$ python3 -q
>>> import numpy as np
>>> np.set_printoptions(suppress=True, linewidth=160)
>>> arr = np.load("out12.npy")
>>> print(arr)
[[ 2.63  0.86  1.04]
 [ 1.83 -0.4  -0.12]
 [-0.23 -3.85 -2.85]
 [ 0.27 -3.14 -2.06]
 [ 3.08  1.69  1.56]
 [-0.24 -3.8  -2.91]
 [ 0.08 -2.3  -3.47]
 [ 3.07  1.41  1.8 ]
 [ 2.21 -0.13  0.77]
 [ 2.44  0.39  0.93]
 [ 5.46  4.69  5.7 ]
 [ 1.46 -0.98 -0.63]
 [ 2.28 -0.12  0.97]
 [ 0.51 -2.78 -1.7 ]
 [ 3.47  1.9   2.51]
 [ 3.03  1.31  1.8 ]
 [ 2.9   1.19  1.5 ]
 [ 2.25  0.29  0.45]
 [-1.28 -5.56 -4.27]
 [ 6.4   7.31  5.88]
 [ 4.13  3.36  3.03]
 [ 3.67  3.12  1.91]
 [ 0.92 -1.71 -1.54]
 [ 0.93 -1.59 -1.62]
 [ 0.64 -1.83 -2.25]]
>>> other = np.c_[arr[:, :2] @ np.array([[-3, 2], [-1, 3]]), np.array([2, 2, 0, 1, 2, -2, 2, 0, 2, -2, 2, 0, 2, -2, 1, 2, 0, 0, -1, -2, 2, -1, -2, 0, -2])]
>>> print(other.round(2))
[[ -8.75   7.84   2.  ]
 [ -5.09   2.46   2.  ]
 [  4.54 -12.01   0.  ]
 [  2.33  -8.88   1.  ]
 [-10.93  11.23   2.  ]
 [  4.52 -11.88  -2.  ]
 [  2.06  -6.74   2.  ]
 [-10.62  10.37   0.  ]
 [ -6.5    4.03   2.  ]
 [ -7.71   6.05  -2.  ]
 [-21.07  24.99   2.  ]
 [ -3.4   -0.02   0.  ]
 [ -6.72   4.2    2.  ]
 [  1.25  -7.32  -2.  ]
 [-12.31  12.64   1.  ]
 [-10.4    9.99   2.  ]
 [ -9.89   9.37   0.  ]
 [ -7.04   5.37   0.  ]
 [  9.4  -19.24  -1.  ]
 [-26.51  34.73  -2.  ]
 [-15.75  18.34   2.  ]
 [-14.13  16.7   -1.  ]
 [ -1.05  -3.29  -2.  ]
 [ -1.2   -2.91   0.  ]
 [ -0.09  -4.21  -2.  ]]
>>> print(np.linalg.matrix_rank(np.c_[arr, other]))
4
>>> print(np.round(np.linalg.norm(other - arr @ np.linalg.lstsq(arr, other)[0], axis=0), 2) + 0)
[0.   0.   7.49]
>>> print(np.round(np.linalg.lstsq(arr, other[:, 0])[0], 2) + 0)
[-3. -1.  0.]
>>> print(np.round(np.linalg.norm(np.linalg.qr(arr)[0].T @ other, axis=0) ** 2 / ((other ** 2).sum(axis=0) + 1e-12), 2))
[1.   1.   0.12]
>>> cent = arr[[5, 15]].astype(float)
>>> for _ in range(4):
...     lab = np.linalg.norm(arr[:, None] - cent, axis=-1).argmin(axis=1)
...     cent = np.array([arr[lab == j].mean(axis=0) for j in range(2)])
... 
>>> print(lab)
[1 1 0 0 1 0 0 1 1 1 1 0 1 0 1 1 1 1 0 1 1 1 0 0 0]
>>> print(np.abs(cent[1] - cent[0]).argmax())
1
>>> lab = arr[:, 0] > np.median(arr[:, 0])
>>> r0 = arr[lab].mean(axis=0) - arr[~lab].mean(axis=0)
>>> print(np.argsort(-np.abs(r0).round(6), kind="stable"))
[1 2 0]
>>> print(lab.astype(int))
[1 0 0 0 1 0 0 1 0 1 1 0 1 0 1 1 1 0 0 1 1 1 0 0 0]
>>> print(((arr - arr.mean(axis=0)) @ r0 > 0).astype(int))
[1 0 0 0 1 0 0 1 1 1 1 0 1 0 1 1 1 1 0 1 1 1 0 0 0]
>>> q, Rm = np.linalg.qr(arr)
>>> print(np.round(q @ Rm, 2))
[[ 2.63  0.86  1.04]
 [ 1.83 -0.4  -0.12]
 [-0.23 -3.85 -2.85]
 [ 0.27 -3.14 -2.06]
 [ 3.08  1.69  1.56]
 [-0.24 -3.8  -2.91]
 [ 0.08 -2.3  -3.47]
 [ 3.07  1.41  1.8 ]
 [ 2.21 -0.13  0.77]
 [ 2.44  0.39  0.93]
 [ 5.46  4.69  5.7 ]
 [ 1.46 -0.98 -0.63]
 [ 2.28 -0.12  0.97]
 [ 0.51 -2.78 -1.7 ]
 [ 3.47  1.9   2.51]
 [ 3.03  1.31  1.8 ]
 [ 2.9   1.19  1.5 ]
 [ 2.25  0.29  0.45]
 [-1.28 -5.56 -4.27]
 [ 6.4   7.31  5.88]
 [ 4.13  3.36  3.03]
 [ 3.67  3.12  1.91]
 [ 0.92 -1.71 -1.54]
 [ 0.93 -1.59 -1.62]
 [ 0.64 -1.83 -2.25]]
>>> print(Rm.round(2))
[[-13.69  -9.1   -9.25]
 [  0.    10.92   8.41]
 [  0.     0.    -3.02]]
>>> print(q.shape, Rm.shape)
(25, 3) (3, 3)
>>> print(np.round(np.trace(q @ q.T), 2))
3.0
>>> print(np.round(np.abs(np.diag(Rm)), 2))
[13.69 10.92  3.02]
>>> mat = np.loadtxt("a.csv", delimiter=",")
>>> print(mat)
[[0. 1. 1. 0.]
 [0. 0. 1. 1.]
 [1. 0. 0. 1.]
 [1. 1. 0. 0.]]
>>> U, s, vt = np.linalg.svd(mat)
>>> V = vt[:(s > 1e-8).sum()]
>>> rng = np.random.default_rng(27038)
>>> x0 = mat[3] + 4 * mat[1] + rng.integers(2) * np.eye(4)[0]
>>> print(x0)
[1. 1. 4. 4.]
>>> print(round(float(np.linalg.norm(x0 - V.T @ V @ x0)), 2))
0.0
>>> print(np.round(V.T @ V, 2))
[[ 0.75  0.25 -0.25  0.25]
 [ 0.25  0.75  0.25 -0.25]
 [-0.25  0.25  0.75  0.25]
 [ 0.25 -0.25  0.25  0.75]]
>>> print(mat @ np.ones(4))
[2. 2. 2. 2.]
>>> print(np.fft.fft(mat[0]))
[ 2.+0.j -1.-1.j  0.+0.j -1.+1.j]
>>> print(np.allclose(mat @ mat.T, mat.T @ mat))
True
>>> print((mat @ mat)[0])
[1. 0. 1. 2.]
>>> print(np.linalg.cond(mat) > 100)
True
>>> print([round(float(x), 2) for x in np.linalg.svd(mat, compute_uv=False)[:3]])
[2.0, 1.41, 1.41]
>>> m1 = np.loadtxt("sample9.csv", delimiter=",")
>>> print(m1)
[[ 1.55  1.59  3.05 -2.08]
 [ 0.85  0.98  0.27 -0.96]
 [ 0.55  0.56  1.7  -1.14]]
>>> r0, v = m1[2], m1[0]
>>> print(round(float(r0 @ r0), 2))
4.81
>>> p = (r0 @ v) / (r0 @ r0) * r0
>>> print(np.round(v - p, 2))
[ 0.49  0.51 -0.24  0.13]
>>> print(np.round(np.outer(r0, v), 2))
[[ 0.85  0.87  1.68 -1.14]
 [ 0.87  0.89  1.71 -1.16]
 [ 2.64  2.7   5.18 -3.54]
 [-1.77 -1.81 -3.48  2.37]]
>>> print(np.linalg.matrix_rank(np.outer(r0, v)))
1
>>> print(p.round(2))
[ 1.06  1.08  3.29 -2.21]
>>> other = np.array([[-1, -2, 0], [-2, 1, -1], [-2, 2, 2], [2, 1, 1]])
>>> print(np.round(np.einsum("ij,ij->i", m1, m1), 2))
[18.56  2.68  4.81]
>>> r0 = np.array([8, 5, 3])
>>> F = np.array([np.roll(r0, i) for i in range(3)])
>>> print(F)
[[8 5 3]
 [3 8 5]
 [5 3 8]]
>>> lab = rng.permutation(3)
>>> other = F[:, lab] * rng.choice([-1, 1], 3)
>>> print(other)
[[-5  3 -8]
 [-8  5 -3]
 [-3  8 -5]]
>>> U, _, vt = np.linalg.svd(F.T @ other)
>>> print(lab)
[1 2 0]
>>> print(np.round(np.linalg.lstsq(F, other)[0], 2) + 0)
[[ 0.  0. -1.]
 [-1.  0.  0.]
 [ 0.  1.  0.]]
>>> print(np.round(np.fft.fft(F[0]), 2))
[16.+0.j    4.-1.73j  4.+1.73j]
>>> print((F @ F)[0])
[94 89 73]
>>> print(F @ np.ones(3))
[16. 16. 16.]
>>> print(F @ (-1.0) ** np.arange(3))
[ 6.  0. 10.]
>>> K = np.load("m.npy")
>>> print(K)
[[ 4  4 20  5  5 25]
 [ 8  4 16 10  5 20]
 [16  8 16 20 10 20]
 [ 0  0  0  0  0  0]
 [ 0  0  0  0  0  0]
 [ 0  0  0  0  0  0]]
>>> print(np.linalg.matrix_rank(K, rtol=0.1))
2
>>> print(round(np.linalg.norm(K, 2) / np.linalg.norm(K), 2))
0.97
>>> print(np.linalg.cond(K) > 100)
True
>>> lab = rng.permutation(6)
>>> print(lab)
[5 4 1 3 0 2]
>>> other = K[lab][:, lab]
>>> print(np.round(np.sort(np.abs(np.linalg.eigvals(other))), 2))
[ 0.    0.    0.    0.81  9.27 34.08]
>>> print(np.allclose(other, K))
False
>>> print(np.trace(other))
24
>>> print(other)
[[ 0  0  0  0  0  0]
 [ 0  0  0  0  0  0]
 [20  5  4 10  8 16]
 [ 0  0  0  0  0  0]
 [25  5  4  5  4 20]
 [20 10  8 20 16 16]]
>>> ang = np.radians(180)
>>> Rm = np.eye(3)
>>> Rm[1, 1] = Rm[0, 0] = np.cos(ang)
>>> Rm[1, 0], Rm[0, 1] = -np.sin(ang), np.sin(ang)
>>> print(Rm.round(2) + 0)
[[-1.  0.  0.]
 [ 0. -1.  0.]
 [ 0.  0.  1.]]
>>> other = F @ Rm.T
>>> print(np.round(np.linalg.det(Rm), 2), np.trace(Rm))
1.0 -1.0
>>> print(np.abs(other - F).max(axis=0))
[16. 16.  0.]
>>> print(np.allclose(F @ F.T, other @ other.T))
True
>>> print(other.round(2))
[[-8. -5.  3.]
 [-3. -8.  5.]
 [-5. -3.  8.]]
>>> print(np.round(np.linalg.svd(F, compute_uv=False), 2), np.round(np.linalg.svd(other, compute_uv=False), 2))
[16.    4.36  4.36] [16.    4.36  4.36]
>>> data = np.loadtxt("arr.csv", delimiter=",")
>>> print(data)
[[ 3.34 -0.8  -4.31]
 [ 0.04 -5.7   2.12]
 [-3.45  7.99 -0.47]
 [-0.82 -5.21  1.72]
 [-3.44  8.7   1.48]
 [-4.22  9.15  3.43]
 [-3.01  8.97  0.6 ]
 [-3.48  9.89 -0.55]
 [-3.88  7.99  1.08]
 [ 5.59  0.09 -5.32]
 [ 0.09 -7.09  3.53]
 [-4.05  7.73 -0.77]]
>>> cent = data[[1, 11]].astype(float)
>>> for _ in range(3):
...     lab = np.linalg.norm(data[:, None] - cent, axis=-1).argmin(axis=1)
...     cent = np.array([data[lab == j].mean(axis=0) for j in range(2)])
... 
>>> print(lab)
[0 0 1 0 1 1 1 1 1 0 0 1]
>>> print(np.abs(cent[1] - cent[0]).argmax())
1
>>> print(np.round(cent[1] - cent[0], 2))
[-5.3  12.37  1.14]
>>> print(cent.round(2))
[[ 1.65 -3.74 -0.45]
 [-3.65  8.63  0.69]]
>>> feats = np.array([[-2.1, 0.3, -0.6], [0.3, -0.4, 0.5], [1.2, 0.1, 1.7]])
>>> feats[:, 0] *= 5
>>> print(feats)
[[-10.5   0.3  -0.6]
 [  1.5  -0.4   0.5]
 [  6.    0.1   1.7]]
>>> other = feats / np.linalg.norm(feats, axis=1, keepdims=True)
>>> C2 = other @ other.T
>>> print((C2 - 2 * np.eye(3)).round(6).argmax(axis=1))
[1 2 1]
>>> print(np.round(np.linalg.norm(other, axis=1), 2))
[1. 1. 1.]
>>> print((np.abs(C2) > 0.9).astype(int))
[[1 1 1]
 [1 1 1]
 [1 1 1]]
>>> other = feats + rng.integers(-2, 3, (3, 1)) @ rng.integers(-2, 3, (1, 3))
>>> print(other)
[[-12.5   0.3   1.4]
 [ -0.5  -0.4   2.5]
 [  4.    0.1   3.7]]
>>> print(np.round(np.linalg.svd(other - feats, compute_uv=False), 2) + 0)
[4.9 0.  0. ]
>>> print(other - feats)
[[-2.  0.  2.]
 [-2.  0.  2.]
 [-2.  0.  2.]]
>>> print(np.linalg.cond(feats) > 100)
False
>>> print(np.linalg.matrix_rank(feats, rtol=0.1))
1
>>> E = np.vander(np.arange(4) - 2, 3, increasing=True)
>>> print(E)
[[ 1 -2  4]
 [ 1 -1  1]
 [ 1  0  0]
 [ 1  1  1]]
>>> print(round(np.linalg.norm(E[3] - E[1]), 2))
2.0
>>> print(round(np.linalg.norm(E, 2), 2))
4.9
>>> print(round(np.linalg.norm(E, "nuc"), 2))
7.67
>>> print(np.linalg.norm(E, axis=1).argmax())
0
>>> print(round(float(np.linalg.norm(E) ** 2 / np.linalg.norm(E, 2) ** 2), 2))
1.17
>>> print(np.round(np.linalg.norm(E, 1), 2), np.round(np.linalg.norm(E, np.inf), 2))
6.0 7.0
>>> print(np.round(np.linalg.norm(E[3], 1), 2), np.round(np.linalg.norm(E[3], np.inf), 2))
3.0 1.0
>>> proj = E @ np.linalg.solve(E.T @ E, E.T)
>>> print(np.round(np.linalg.eigvalsh(proj), 2) + 0)
[0. 1. 1. 1.]
>>> print(proj.round(2))
[[ 0.95  0.15 -0.15  0.05]
 [ 0.15  0.55  0.45 -0.15]
 [-0.15  0.45  0.55  0.15]
 [ 0.05 -0.15  0.15  0.95]]
>>> print(np.linalg.matrix_rank(np.eye(4) - proj))
1
>>> ev, V = np.linalg.eigh(proj)
>>> print(np.round(V.T @ proj @ V, 2) + 0)
[[0. 0. 0. 0.]
 [0. 1. 0. 0.]
 [0. 0. 1. 0.]
 [0. 0. 0. 1.]]
>>> print(ev.round(2) + 0)
[0. 1. 1. 1.]
>>> print(ev.sum(), round(np.trace(proj), 2))
3.0 3.0
